$ python3 -q
>>> import numpy as np
>>> np.set_printoptions(precision=3, suppress=True, linewidth=100)
>>> feats = np.load("case9.npy")
>>> print(feats)
[[ 20   6   1   7   8   5   7   2  -4  -4]
 [  6  23  -2   5   9   0   4  -5   2   0]
 [  1  -2  23  -8  -7   1 -11  10  10 -13]
 [  7   5  -8  33  -3   2   7  -2  -5   0]
 [  8   9  -7  -3  31  -8  17   1 -10   3]
 [  5   0   1   2  -8  28  -1   1   2 -10]
 [  7   4 -11   7  17  -1  15   0 -11   3]
 [  2  -5  10  -2   1   1   0  11   0  -8]
 [ -4   2  10  -5 -10   2 -11   0  12   0]
 [ -4   0 -13   0   3 -10   3  -8   0  24]]
>>> # symmetric, so the eigenvalues are real
>>> other = np.linalg.inv(feats)
>>> print((np.abs(other) > 1e-9).astype(int))
[[1 1 1 1 1 1 1 1 1 1]
 [1 1 1 1 1 1 1 1 1 1]
 [1 1 1 1 1 1 1 1 1 1]
 [1 1 1 1 1 1 1 1 1 1]
 [1 1 1 1 1 1 1 1 1 1]
 [1 1 1 1 1 1 1 1 1 1]
 [1 1 1 1 1 1 1 1 1 1]
 [1 1 1 1 1 1 1 1 1 1]
 [1 1 1 1 1 1 1 1 1 1]
 [1 1 1 1 1 1 1 1 1 1]]
>>> print(round(float(np.linalg.slogdet(feats)[0]), 3))
1.0
>>> print(np.allclose(other, feats.T))
False
>>> arr = np.load("a.npy")
>>> print(arr)
[[ 3.216 -3.144 -1.728  0.194  0.057  1.321]
 [ 2.778 -3.123 -1.379  0.21  -0.852  2.204]
 [-2.256  0.831  1.599  0.007 -3.09   2.667]
 [-3.252  3.13   1.762 -0.191 -0.168 -1.207]
 [ 1.969 -2.779 -0.818  0.207 -1.858  3.04 ]
 [-2.964  1.775  1.909 -0.061 -2.544  1.717]
 [-2.097  0.646  1.522  0.02  -3.155  2.812]
 [ 1.617 -2.574 -0.59   0.201 -2.175  3.262]
 [-2.927  1.719  1.895 -0.057 -2.588  1.785]
 [ 0.26  -1.607  0.241  0.157 -2.997  3.644]
 [-1.852  2.713  0.741 -0.205  1.97  -3.121]
 [-2.687  1.377  1.796 -0.032 -2.822  2.165]
 [ 0.739 -1.977 -0.045  0.175 -2.77   3.583]
 [-1.346 -0.162  1.139  0.073 -3.302  3.31 ]
 [ 0.49   0.972 -0.672 -0.122  3.23  -3.594]
 [-1.027  2.186  0.22  -0.185  2.602 -3.51 ]
 [ 1.936 -2.76  -0.796  0.207 -1.89   3.063]
 [ 3.382 -3.004 -1.903  0.172  0.733  0.597]
 [-1.011 -0.491  0.959  0.093 -3.3    3.452]]
>>> # rank 2
>>> cen = arr - arr.mean(axis=0)
>>> U, sigma, Vh = np.linalg.svd(cen, full_matrices=False)
>>> print(np.linalg.matrix_rank(cen))
2
>>> print(np.abs(Vh[0]).argmax())
1
>>> print(np.abs(U[:, 0]).argmax())
10
>>> print((np.sign(U[:, 0]) == np.sign(U[0, 0])).astype(int))
[1 1 0 0 1 0 0 1 0 1 0 0 1 1 0 0 1 1 1]
>>> print(round(float((sigma ** 2).sum() ** 2 / (sigma ** 4).sum()), 3))
1.965
>>> labels = arr[:, 1] > np.median(arr[:, 1])
>>> u = arr[labels].mean(axis=0) - arr[~labels].mean(axis=0)
>>> print(u)
[-3.417  3.868  1.689 -0.26   1.106 -2.779]
>>> print(labels.astype(int))
[0 0 1 1 0 1 1 0 1 0 1 1 0 0 1 1 0 0 0]
>>> print(((arr - arr.mean(axis=0)) @ u > 0).astype(int))
[0 0 1 1 0 1 1 0 1 0 1 1 0 0 1 1 0 0 0]
>>> W2 = arr[[18, 12]].astype(float)
>>> for _ in range(5):
...     labels = np.linalg.norm(arr[:, None] - W2, axis=-1).argmin(axis=1)
...     W2 = np.array([arr[labels == j].mean(axis=0) for j in range(2)])
... 
>>> print(labels)
[1 1 0 0 1 0 0 1 0 1 0 0 1 0 0 0 1 1 0]
>>> print(W2)
[[-1.903  1.336  1.17  -0.06  -1.197  0.589]
 [ 1.987 -2.621 -0.877  0.19  -1.469  2.589]]
>>> print(np.bincount(labels))
[11  8]
>>> rng = np.random.default_rng(3042)
>>> t = rng.uniform(0, 2 * np.pi, 15)
>>> q, _ = np.linalg.qr(np.array([[1.0, -0.4],
...     [-0.9, 0.7],
...     [-0.8, -0.7],
...     [-0.8, 0.9],
...     [1.7, 0.1],
...     [-1.0, 1.0]]))
>>> m1 = 20 * np.c_[np.cos(t), np.sin(t)] @ q.T
>>> print(m1)
[[ -7.452   6.401   6.879   5.44  -13.371   6.913]
 [ -7.256   8.762  -0.891   9.612  -7.215  11.195]
 [ -7.699   7.575   4.221   7.261 -11.606   8.838]
 [ -2.433   6.562 -11.172   9.405   5.896  10.149]
 [  5.395  -2.336 -11.874  -0.018  14.951  -0.949]
 [ -7.637   8.262   1.942   8.479  -9.796  10.088]
 [  2.312   1.808 -13.515   4.784  12.851   4.55 ]
 [  2.348   1.765 -13.513   4.737  12.889   4.496]
 [ -7.429   6.33    7.013   5.336 -13.448   6.801]
 [  6.62   -8.882   3.476 -10.284   4.546 -11.78 ]
 [  0.971  -5.278  12.435  -8.289  -8.452  -8.743]
 [ -2.96   -1.022  13.427  -3.921 -13.489  -3.546]
 [ -7.68    8.083   2.63    8.142 -10.368   9.746]
 [  3.694  -7.523   9.639 -10.117  -3.351 -11.103]
 [ -0.612  -3.705  13.257  -6.771 -10.804  -6.899]]
>>> # null space of dimension 4
>>> d = np.linalg.norm(m1[:, None] - m1[None], axis=-1)
>>> print((d + 1e9 * np.eye(15)).round(6).argmin(axis=1))
[ 8  5 12  6  7 12  7  6  0 13 14 14  5 10 10]
>>> print(d[:5, :5])
[[ 0.    11.816  4.317 27.358 38.559]
 [11.816  0.     7.623 17.516 33.695]
 [ 4.317  7.623  0.    24.048 37.186]
 [27.358 17.516 24.048  0.    20.854]
 [38.559 33.695 37.186 20.854  0.   ]]
